In [1]: import numpy as np

In [2]: import numpy.linalg as la

In [3]: np.set_printoptions(precision=2, suppress=True, linewidth=120, legacy="1.25")

In [4]: rnd = lambda a: np.round(a, 2) + 0

In [5]: feats = np.array([[1.0, 2.0, 0.0, 2.0, 1.0, 0.0, 0.0],
   ...:     [0.0, 0.0, 2.0, 2.0, 3.0, 3.0, 0.0],
   ...:     [1.0, 3.0, 1.0, 3.0, 2.0, 1.0, 0.0],
   ...:     [1.0, 2.0, 0.0, 1.0, 1.0, 0.0, 0.0],
   ...:     [2.0, 0.0, 3.0, 3.0, 3.0, 2.0, 0.0],
   ...:     [1.0, 0.0, 1.0, 0.0, 0.0, 2.0, 0.0],
   ...:     [0.0, 0.0, 0.0, 0.0, 0.0, 0.0, 5.0]])

In [6]: feats
Out[6]: 
array([[1., 2., 0., 2., 1., 0., 0.],
       [0., 0., 2., 2., 3., 3., 0.],
       [1., 3., 1., 3., 2., 1., 0.],
       [1., 2., 0., 1., 1., 0., 0.],
       [2., 0., 3., 3., 3., 2., 0.],
       [1., 0., 1., 0., 0., 2., 0.],
       [0., 0., 0., 0., 0., 0., 5.]])

In [7]: rnd(la.det(feats))
Out[7]: -130.0

In [8]: (feats != 0).astype(int)
Out[8]: 
array([[1, 1, 0, 1, 1, 0, 0],
       [0, 0, 1, 1, 1, 1, 0],
       [1, 1, 1, 1, 1, 1, 0],
       [1, 1, 0, 1, 1, 0, 0],
       [1, 0, 1, 1, 1, 1, 0],
       [1, 0, 1, 0, 0, 1, 0],
       [0, 0, 0, 0, 0, 0, 1]])

In [9]: rnd(np.sort(la.eigvals(feats).real))
Out[9]: array([-0.81, -0.81, -0.78,  0.5 ,  1.71,  5.  ,  8.19])

In [10]: (la.matrix_power((feats != 0) + (feats.T != 0) + np.eye(7), 7) > 0).astype(int)
Out[10]: 
array([[1, 1, 1, 1, 1, 1, 0],
       [1, 1, 1, 1, 1, 1, 0],
       [1, 1, 1, 1, 1, 1, 0],
       [1, 1, 1, 1, 1, 1, 0],
       [1, 1, 1, 1, 1, 1, 0],
       [1, 1, 1, 1, 1, 1, 0],
       [0, 0, 0, 0, 0, 0, 1]])

In [11]: vec = np.array([5, -5, 4, 0, -5, -3, -4])

In [12]: a = np.maximum(feats @ vec, 0)

In [13]: rnd(np.tanh(feats @ vec))
Out[13]: array([-1.  , -1.  , -1.  , -1.  ,  0.76,  1.  , -1.  ])

In [14]: a
Out[14]: array([0., 0., 0., 0., 1., 3., 0.])

In [15]: np.flatnonzero(a > 1e-9)
Out[15]: array([4, 5])

In [16]: W0 = np.load("run12.npy")

In [17]: W0
Out[17]: 
array([[ 2, -3, -2,  5,  0,  1],
       [ 6, -9, -6, 15,  0,  3],
       [ 0,  0,  0,  0,  0,  0],
       [ 6, -9, -6, 15,  0,  3],
       [ 4, -6, -4, 10,  0,  2],
       [ 4, -6, -4, 10,  0,  2],
       [-2,  3,  2, -5,  0, -1],
       [ 4, -6, -4, 10,  0,  2],
       [ 0,  0,  0,  0,  0,  0],
       [ 2, -3, -2,  5,  0,  1]])

In [18]: rnd(W0 @ la.pinv(W0) @ W0)
Out[18]: 
array([[ 2., -3., -2.,  5.,  0.,  1.],
       [ 6., -9., -6., 15.,  0.,  3.],
       [ 0.,  0.,  0.,  0.,  0.,  0.],
       [ 6., -9., -6., 15.,  0.,  3.],
       [ 4., -6., -4., 10.,  0.,  2.],
       [ 4., -6., -4., 10.,  0.,  2.],
       [-2.,  3.,  2., -5.,  0., -1.],
       [ 4., -6., -4., 10.,  0.,  2.],
       [ 0.,  0.,  0.,  0.,  0.,  0.],
       [ 2., -3., -2.,  5.,  0.,  1.]])

In [19]: np.allclose(W0[:-1].T @ la.lstsq(W0[:-1].T, W0[-1])[0], W0[-1])
Out[19]: True

In [20]: la.lstsq(W0[:-1].T, W0[-1])[2]
Out[20]: 1

In [21]: other = W0[0, 0] * W0[1:] - np.outer(W0[1:, 0], W0[0])

In [22]: other
Out[22]: 
array([[0, 0, 0, 0, 0, 0],
       [0, 0, 0, 0, 0, 0],
       [0, 0, 0, 0, 0, 0],
       [0, 0, 0, 0, 0, 0],
       [0, 0, 0, 0, 0, 0],
       [0, 0, 0, 0, 0, 0],
       [0, 0, 0, 0, 0, 0],
       [0, 0, 0, 0, 0, 0],
       [0, 0, 0, 0, 0, 0]])

In [23]: la.matrix_rank(other), la.matrix_rank(W0)
Out[23]: (0, 1)

In [24]: K = np.loadtxt("m.csv", delimiter=",")

In [25]: K
Out[25]: 
array([[  1.,  -4.,  16., -64.],
       [  1.,  -3.,   9., -27.],
       [  1.,  -2.,   4.,  -8.],
       [  1.,  -1.,   1.,  -1.],
       [  1.,   0.,   0.,   0.],
       [  1.,   1.,   1.,   1.],
       [  1.,   2.,   4.,   8.]])

In [26]: K.mean(axis=0)
Out[26]: array([  1.,  -1.,   5., -13.])

In [27]: np.unravel_index(np.abs(K).argmax(), K.shape)
Out[27]: (0, 3)

In [28]: np.abs(K).max()
Out[28]: 64.0

In [29]: la.matrix_rank(K)
Out[29]: 4

In [30]: K - K[0]
Out[30]: 
array([[  0.,   0.,   0.,   0.],
       [  0.,   1.,  -7.,  37.],
       [  0.,   2., -12.,  56.],
       [  0.,   3., -15.,  63.],
       [  0.,   4., -16.,  64.],
       [  0.,   5., -15.,  65.],
       [  0.,   6., -12.,  72.]])

In [31]: K.sum(axis=0)
Out[31]: array([  7.,  -7.,  35., -91.])

In [32]: rnd(la.svd(K, compute_uv=False))
Out[32]: array([72.88,  6.9 ,  2.67,  1.41])
